$ python -q
>>> import numpy as np
>>> from numpy import linalg as LA
>>> np.set_printoptions(precision=1, suppress=True, linewidth=160)
>>> rnd = lambda a: np.round(a, 1) + 0
>>> A = np.load("run4.npy")
>>> A
array([[2, 0, 1],
       [0, 2, 0],
       [1, 0, 2]])
>>> A @ A
array([[5, 0, 4],
       [0, 4, 0],
       [4, 0, 5]])
>>> rnd(LA.det(A))
np.float64(6.0)
>>> rnd(np.sort(LA.eigvals(A).real))
array([1., 2., 3.])
>>> r0 = np.array([1, -2, 3])
>>> B = A + np.outer(r0, np.eye(3)[0])
>>> LA.matrix_rank(LA.inv(B) - LA.inv(A), tol=1e-8)
np.int64(1)
>>> arr = np.load("case14.npy")
>>> rnd(arr)
array([[ 0.5, -0.1,  0.5],
       [-0.1,  0. , -0.1],
       [ 0.5, -0.1,  0.5]])
>>> rank = LA.matrix_rank(arr)
>>> rank
np.int64(1)
>>> ns = LA.svd(arr)[2][rank:].T
>>> [int(LA.matrix_rank(arr[:, :j + 1])) for j in range(3)]
[1, 1, 1]
>>> rnd(ns @ ns.T)
array([[ 0.5,  0.1, -0.5],
       [ 0.1,  1. ,  0.1],
       [-0.5,  0.1,  0.5]])
>>> rnd(arr @ ns)
array([[0., 0.],
       [0., 0.],
       [0., 0.]])
>>> ev, evecs = LA.eig(A)
>>> rnd(np.sort(LA.eigvals(A.T)))
array([1., 2., 3.])
>>> ev, evecs = LA.eigh(arr)
>>> x = np.array([0, -1, 0])
>>> (np.sign(evecs[:, -1].round(6)) == np.sign(evecs[0, -1].round(6))).astype(int)
array([1, 0, 1])
>>> rnd(evecs * np.abs(ev) @ evecs.T)
array([[ 0.5, -0.1,  0.5],
       [-0.1,  0. , -0.1],
       [ 0.5, -0.1,  0.5]])
>>> t = np.radians(91)
>>> r_ = np.eye(3)
>>> r_[0, 0] = r_[2, 2] = np.cos(t)
>>> r_[0, 2], r_[2, 0] = -np.sin(t), np.sin(t)
>>> rnd(r_)
array([[ 0.,  0., -1.],
       [ 0.,  1.,  0.],
       [ 1.,  0.,  0.]])
>>> B = arr @ r_.T
>>> rnd(LA.svd(arr, compute_uv=False)), rnd(LA.svd(B, compute_uv=False))
(array([1., 0., 0.]), array([1., 0., 0.]))
>>> rnd(B)
array([[-0.5, -0.1,  0.5],
       [ 0.1,  0. , -0.1],
       [-0.5, -0.1,  0.5]])
>>> rank = LA.matrix_rank(B)
>>> rank
np.int64(1)
>>> ns = LA.svd(B)[2][rank:].T
>>> [int(LA.matrix_rank(B[:, :j + 1])) for j in range(3)]
[1, 1, 1]
>>> [int(LA.matrix_rank(B[:i])) for i in range(1, len(B) + 1)]
[1, 1, 1]
>>> rnd(ns @ ns.T)
array([[ 0.5, -0.1,  0.5],
       [-0.1,  1. ,  0.1],
       [ 0.5,  0.1,  0.5]])
>>> rnd(B @ ns)
array([[0., 0.],
       [0., 0.],
       [0., 0.]])
>>> np.allclose(B @ ns, 0)
True
>>> E = np.load("w.npy")
>>> E
array([[-2, -2, -2, -2],
       [-2, -4, -4, -4],
       [-2, -4, -6, -6],
       [-2, -4, -6, -8]])
>>> np.unravel_index(np.abs(E).argmax(), E.shape)
(np.int64(3), np.int64(3))
>>> rnd(LA.svd(E, compute_uv=False))
array([16.6,  2. ,  0.9,  0.6])
>>> E.mean(axis=0)
array([-2. , -3.5, -4.5, -5. ])
>>> np.abs(E).max()
np.int64(8)
>>> E.shape
(4, 4)
>>> E.sum(axis=0)
array([ -8, -14, -18, -20])
>>> ev, evecs = LA.eigh(E)
>>> ev.sum(), np.trace(E)
(np.float64(-20.0), np.int64(-20))
>>> rnd(evecs.T @ E @ evecs)
array([[-16.6,   0. ,   0. ,   0. ],
       [  0. ,  -2. ,   0. ,   0. ],
       [  0. ,   0. ,  -0.9,   0. ],
       [  0. ,   0. ,   0. ,  -0.6]])
>>> rng = np.random.default_rng(87398)
>>> idx = rng.permutation(4)
>>> idx
array([0, 2, 1, 3])
>>> B = E[idx][:, idx]
>>> np.allclose(B, E)
False
>>> np.diag(B)
array([-2, -6, -4, -8])
>>> B = np.array([[2, -2, -2], [-1, -1, -2], [2, -2, 2], [-1, 2, -2]])
>>> np.einsum("ik,kj->ij", E, B)
array([[-4,  6,  8],
       [-4,  8, 12],
       [-6,  8, 12],
       [-4,  4, 16]])
>>> np.einsum("ij,ij->i", E, E)
array([ 16,  52,  92, 120])
>>> np.einsum("ik,kj->ji", E, B)
array([[-4, -4, -6, -4],
       [ 6,  8,  8,  4],
       [ 8, 12, 12, 16]])
>>> ev, evecs = LA.eig(E)
>>> rnd(E @ evecs[:, 0] - ev[0] * evecs[:, 0])
array([0., 0., 0., 0.])
>>> rnd(np.sort(LA.eigvals(E @ E)))
array([  0.3,   0.7,   4. , 275. ])
>>> K = np.load("x.npy")
>>> rnd(K)
array([[-3.4,  1.4,  3. ,  1.7],
       [-0.3, -4. , -0.2,  3. ],
       [-1.4,  1.9, -3.8,  2.2],
       [ 3.4,  1.9,  1.4,  2.9]])
>>> np.allclose(K, K.T)
False
>>> K.inv()
Traceback (most recent call last):
  File "<python-input-69>", line 1, in <module>
    K.inv()
    ^^^^^
AttributeError: 'numpy.ndarray' object has no attribute 'inv'
>>> rnd(LA.det(K))
np.float64(-625.0)
>>> np.allclose(K @ K.T, K.T @ K)
True
>>> rnd((K + K.T) / 2)
array([[-3.4,  0.6,  0.8,  2.5],
       [ 0.6, -4. ,  0.9,  2.4],
       [ 0.8,  0.9, -3.8,  1.8],
       [ 2.5,  2.4,  1.8,  2.9]])
>>> feats = np.loadtxt("out10.csv", delimiter=",")
>>> feats
array([[-3.,  1.,  0.],
       [ 0., -3.,  1.],
       [ 0.,  0., -3.]])
>>> rnd(LA.eigvals(feats).sum().real)
np.float64(-9.0)
>>> np.einsum("ii->", feats)
np.float64(-9.0)
>>> np.kron(np.eye(2, dtype=int), feats)
array([[-3.,  1.,  0., -0.,  0.,  0.],
       [ 0., -3.,  1.,  0., -0.,  0.],
       [ 0.,  0., -3.,  0.,  0., -0.],
       [-0.,  0.,  0., -3.,  1.,  0.],
       [ 0., -0.,  0.,  0., -3.,  1.],
       [ 0.,  0., -0.,  0.,  0., -3.]])
>>> ev, evecs = LA.eig(feats)
>>> ev
array([-3., -3., -3.])
>>> feats @ evecs[:, 0] - ev[0] * evecs[:, 0]
array([0., 0., 0.])
>>> rnd(np.sort(LA.eigvals(LA.inv(feats))))
array([-0.3, -0.3, -0.3])
>>> mat = np.array([[-1.3, 1.0, 2.1],
...     [-1.2, 1.0, 1.9],
...     [-1.1, 1.0, 2.3],
...     [-0.1, 1.9, -1.0],
...     [-0.1, 1.9, -0.9],
...     [-0.1, 1.8, -1.0],
...     [1.0, -1.9, -1.1],
...     [0.9, -1.9, -1.1],
...     [1.0, -2.0, -0.9]])
>>> U, s, vt = LA.svd(mat)
>>> np.argmax(s[:-1] / (s[1:] + 1e-6)) + 1
np.int64(2)
>>> B = U[:, :2] @ np.diag(s[:2]) @ vt[:2]
>>> rnd(B)
array([[-1.2,  1. ,  2.1],
       [-1.1,  1. ,  1.9],
       [-1.2,  1. ,  2.2],
       [-0.1,  1.9, -1. ],
       [-0.1,  1.9, -0.9],
       [-0.1,  1.8, -1. ],
       [ 1. , -1.9, -1.1],
       [ 1. , -1.9, -1.1],
       [ 1. , -2. , -0.9]])
>>> rnd(np.abs(mat - B).max())
np.float64(0.1)
>>> LA.matrix_rank(mat, rtol=0.05)
np.int64(2)
>>> Q, evecs = LA.qr(mat[:, :2])[0], LA.qr(mat[:, 2:])[0]
>>> s = LA.svd(Q.T @ evecs, compute_uv=False)
>>> rnd(LA.norm(Q @ Q.T - evecs @ evecs.T, 2))
np.float64(1.0)
>>> (s > 0.9).sum()
np.int64(1)
>>> W = np.array([[4, -4, -2, -5, 4], [7, 2, -7, -7, 1], [0, 5, -9, 3, -8]])
>>> b = np.array([1, 0, 9, 1, 3])
>>> hid = np.maximum(mat @ W + b, 0)
>>> (hid > 0).astype(int)
array([[1, 1, 0, 1, 0],
       [1, 1, 0, 1, 0],
       [1, 1, 0, 1, 0],
       [1, 0, 1, 0, 1],
       [1, 0, 1, 0, 1],
       [1, 0, 1, 0, 1],
       [0, 0, 1, 1, 1],
       [0, 0, 1, 1, 1],
       [0, 0, 1, 1, 1]])
>>> Z = np.array([[0, -1, 1], [2, -2, -2], [2, 2, -2], [1, -1, 0], [-2, 2, 0]])
>>> (hid @ Z).round(6).argmax(axis=1)
array([0, 0, 0, 1, 1, 1, 1, 1, 1])
>>> W @ Z
array([[-25,  13,  16],
       [-19, -16,  17],
       [ 11, -47,   8]])
>>> x = np.array([0, -1, 2])
>>> rhs = mat @ x
>>> rnd(LA.lstsq(mat, rhs)[0])
array([ 0., -1.,  2.])
>>> rnd(LA.solve(mat.T @ mat, mat.T @ rhs))
array([ 0., -1.,  2.])
>>> rhs = rhs + 0.1 * rng.normal(size=9)
>>> rnd(rhs)
array([ 3.1,  2.7,  3.7, -3.9, -3.6, -3.8, -0.2, -0.3,  0.2])
>>> b, *_ = LA.lstsq(mat, rhs)
>>> rnd(b)
array([ 0.7, -0.8,  2.3])
>>> rnd(mat.T @ (rhs - mat @ b))
array([0., 0., 0.])
>>> b.round()
array([ 1., -1.,  2.])
